>>> import numpy as np
>>> from numpy import linalg as LA
>>> np.set_printoptions(suppress=True, linewidth=120)
>>> tidy = lambda a: np.round(a, 2) + 0
>>> J = np.array([[-7, 0, 0, 0, 0, 0, 0],
...     [0, -2, 0, 0, 0, 0, 0],
...     [0, 0, -8, 0, 0, 0, 0],
...     [0, 0, 0, -6, 0, 0, 0],
...     [0, 0, 0, 0, -5, 0, 0],
...     [0, 0, 0, 0, 0, 7, 0],
...     [0, 0, 0, 0, 0, 0, -8]])
>>> rng = np.random.default_rng(431)
>>> idx = rng.permutation(7)
>>> M2 = J[:, idx] * rng.choice([-1, 1], 7)
>>> print(M2)
[[ 0  0  0  0  0  0  7]
 [ 0  0  0  2  0  0  0]
 [ 0  0  8  0  0  0  0]
 [ 0  6  0  0  0  0  0]
 [ 0  0  0  0  0  5  0]
 [ 7  0  0  0  0  0  0]
 [ 0  0  0  0 -8  0  0]]
>>> left, _, VT = LA.svd(J.T @ M2)
>>> print(tidy(left @ VT))
[[ 0.  0.  0.  0.  0.  0. -1.]
 [ 0.  0.  0. -1.  0.  0.  0.]
 [ 0.  0. -1.  0.  0.  0.  0.]
 [ 0. -1.  0.  0.  0.  0.  0.]
 [ 0.  0.  0.  0.  0. -1.  0.]
 [ 1.  0.  0.  0.  0.  0.  0.]
 [ 0.  0.  0.  0.  1.  0.  0.]]
>>> theta = np.sort(rng.uniform(-2, 2, 21))
>>> W0 = np.c_[theta, theta ** 2, theta ** 3] @ np.array([[-1, -1, 0, 2, 3, 0, 1],
...     [3, 0, -1, -3, 0, -2, 3],
...     [1, 1, -1, 3, -1, -2, 2]])
>>> print(tidy(W0))
[[  5.94  -5.41   3.57 -37.29   1.52   7.14  -5.31]
 [  5.9   -5.12   3.36 -35.94   1.28   6.72  -4.97]
 [  5.44  -3.16   1.98 -26.53  -0.23   3.97  -2.8 ]
 [  4.14  -0.86   0.49 -14.06  -1.72   0.97  -0.6 ]
 [  4.01  -0.73   0.41 -13.21  -1.79   0.81  -0.49]
 [  3.77  -0.51   0.28 -11.78  -1.88   0.55  -0.32]
 [  2.25   0.28  -0.12  -5.18  -1.9   -0.25   0.1 ]
 [  1.21   0.38  -0.13  -2.31  -1.43  -0.26   0.01]
 [ -0.03  -0.04   0.     0.07   0.11   0.     0.04]
 [ -0.05  -0.06   0.     0.11   0.19  -0.01   0.07]
 [ -0.08  -0.13  -0.02   0.22   0.41  -0.04   0.2 ]
 [  0.11  -0.33  -0.2    0.49   1.09  -0.4    0.93]
 [  0.24  -0.36  -0.29   0.56   1.25  -0.58   1.23]
 [  0.4   -0.38  -0.39   0.64   1.4   -0.78   1.55]
 [  2.56  -0.1   -1.73   1.73   1.99  -3.46   5.29]
 [  2.94  -0.02  -1.96   1.96   2.    -3.92   5.9 ]
 [  5.08   0.6   -3.32   3.44   1.84  -6.63   9.35]
 [  8.57   1.85  -5.59   6.33   1.14 -11.18  14.92]
 [  9.95   2.4   -6.5    7.59   0.77 -13.01  17.11]
 [ 12.83   3.62  -8.44  10.42  -0.12 -16.88  21.7 ]
 [ 17.32   5.67 -11.52  15.23  -1.73 -23.05  28.9 ]]
>>> print(tidy(LA.norm(W0, 2) / LA.norm(W0)))
0.84
>>> print(np.argsort(-LA.norm(W0, axis=0).round(6), kind="stable")[:3])
[3 6 5]
>>> W2 = W0[[16, 0]].astype(float)
>>> for _ in range(7):
...     idx = LA.norm(W0[:, None] - W2, axis=-1).argmin(axis=1)
...     W2 = np.array([W0[idx == j].mean(axis=0) for j in range(2)])
... 
>>> print(idx)
[1 1 1 0 0 0 0 0 0 0 0 0 0 0 0 0 0 0 0 0 0]
>>> print(tidy(W2[1] - W2[0]))
[  1.58  -5.19   5.14 -33.38   0.77  10.28 -10.24]
>>> print(np.bincount(idx))
[18  3]
>>> print(tidy(W2))
[[  4.18   0.63  -2.17   0.13   0.09  -4.34   5.88]
 [  5.76  -4.56   2.97 -33.25   0.86   5.94  -4.36]]
>>> u = np.array([1, 1])
>>> print(tidy(np.cross(W0[16, :3], W0[19, :3])))
[ 6.93  0.35 10.68]
>>> d = LA.norm(W0[:, None] - W0[None], axis=-1)
>>> print(d[4].round(6).argsort(kind="stable")[:4])
[4 3 5 6]
>>> print((d + 1e9 * np.eye(21)).round(6).argmin(axis=1))
[ 1  0  1  4  3  4  7  6  9  8  9 12 11 12 15 14 15 18 17 18 19]
>>> print(d.mean(axis=1).argmax())
20
